$ ipython --no-banner

In [1]: import numpy as np

In [2]: np.set_printoptions(precision=1, suppress=True, linewidth=100)

In [3]: rng = np.random.default_rng(97)

In [4]: data = (rng.random((4, 4)) < 0.3) + np.eye(4)

In [5]: data /= data.sum(axis=1, keepdims=True)

In [6]: data
Out[6]: 
array([[1. , 0. , 0. , 0. ],
       [0.2, 0.2, 0.2, 0.2],
       [0. , 0. , 0.5, 0.5],
       [0. , 0. , 0.5, 0.5]])

In [7]: rank = np.linalg.matrix_rank(data)

In [8]: rank
Out[8]: np.int64(3)

In [9]: N = np.linalg.svd(data)[2][rank:].T

In [10]: np.round(data @ N, 1) + 0
Out[10]: 
array([[0.],
       [0.],
       [0.],
       [0.]])

In [11]: np.linalg.matrix_rank(data.T @ data), np.linalg.matrix_rank(data @ data.T)
Out[11]: (np.int64(3), np.int64(3))

In [12]: np.round(N[:, 0] / N[np.abs(N[:, 0]).round(6).argmax(), 0], 1) + 0
Out[12]: array([ 0.,  0.,  1., -1.])

In [13]: print(N.shape)
(4, 1)

In [14]: np.round(N @ N.T, 1) + 0
Out[14]: 
array([[ 0. ,  0. ,  0. ,  0. ],
       [ 0. ,  0. ,  0. ,  0. ],
       [ 0. ,  0. ,  0.5, -0.5],
       [ 0. ,  0. , -0.5,  0.5]])

In [15]: [int(np.linalg.matrix_rank(np.delete(data, i, axis=0))) for i in range(4)]
Out[15]: [2, 2, 3, 3]

In [16]: [int(np.linalg.matrix_rank(data[:i])) for i in range(1, len(data) + 1)]
Out[16]: [1, 2, 3, 3]

In [17]: [int(np.linalg.matrix_rank(data[:, :j + 1])) for j in range(4)]
Out[17]: [1, 2, 3, 3]

In [18]: mat = np.array([[-2, -1], [0, 1], [2, 3]])

In [19]: O = mat.astype(float).copy()

In [20]: for j in range(2):
    ...:     O[:, j] -= O[:, :j] @ (O[:, :j].T @ O[:, j])
    ...:     O[:, j] /= np.linalg.norm(O[:, j])
    ...: 

In [21]: np.round(O.T @ O, 1) + 0
Out[21]: 
array([[1., 0.],
       [0., 1.]])

In [22]: F = np.load("sample18.npy")

In [23]: print(F)
[[-9.6 -2.9  0.3]
 [ 7.6  3.2  5.6]
 [ 8.9  3.6 -3. ]
 [ 7.9  4.3  4.5]
 [-9.  -4.2 -1.4]
 [ 7.8  0.2  6.3]
 [-2.5 -8.4 -4.8]
 [-1.6 -6.3  7.6]
 [ 9.2 -2.6 -3. ]
 [-7.  -6.6 -2.7]
 [-6.7  7.3 -1.2]
 [-3.3 -7.9 -5.2]
 [ 8.5 -2.1  4.9]
 [-2.5 -4.5 -8.6]
 [-6.  -0.2  8. ]]

In [24]: Ac = F - F.mean(axis=0)

In [25]: evecs = np.linalg.svd(Ac)[2][:1]

In [26]: out = Ac - Ac @ evecs.T @ evecs

In [27]: out.std(axis=0)
Out[27]: array([2.4, 3.7, 4.4])

In [28]: round(np.linalg.norm(out) / np.linalg.norm(Ac), 1)
Out[28]: np.float64(0.6)

In [29]: np.linalg.norm(out, axis=1).round(6).argmax()
Out[29]: np.int64(10)

In [30]: arr = np.load("block7.npy")

In [31]: arr
Out[31]: 
array([[-12.2,  -8.1,   0.8],
       [  8.7,   0.7,  -0.2],
       [-34.1,   4.1,  -0.1],
       [-39.8,  -7.3,  -0.9],
       [-33.7,   1.2,  -1.5],
       [ 22. ,  -0.9,  -1. ],
       [ 13.4,   3.1,   1.7],
       [ 19.2,  -2.9,   1.7],
       [ 12.3,  -2.1,   0.5],
       [-34.4,   7.8,   0.6],
       [-38.2,   3. ,   1.3],
       [ -5.5,  -3.8,   0.3],
       [ 39.4,   0.3,   0.2],
       [  1.2,  -2.3,   0.5],
       [ 15.6,  -2.6,   1. ],
       [  3.1,  -3.6,  -0.2],
       [-19.3,   1. ,   0.7],
       [  5.4,  -5.1,  -0.9],
       [  4.7,  -2.5,   0. ],
       [ 18.3,   2.4,   0.3],
       [ 21.4,  -0.8,  -1.5],
       [ 17. ,  -2.3,   0.7]])

In [32]: # column 0 is much longer than the rest

In [33]: d = np.linalg.norm(arr[:, None] - arr[None], axis=-1)

In [34]: print(np.unravel_index(d.round(6).argmax(), d.shape))
(np.int64(3), np.int64(12))

In [35]: d[10].round(6).argsort(kind="stable")[:4]
Out[35]: array([10,  2,  4,  9])

In [36]: (d + 1e9 * np.eye(22)).round(6).argmin(axis=1)
Out[36]: array([11,  8,  4,  4,  2, 20, 19, 21, 14,  2,  2, 13,  5, 15, 21, 18,  0, 15, 15, 20,  5, 14])

In [37]: d.mean(axis=1).argmax()
Out[37]: np.int64(3)
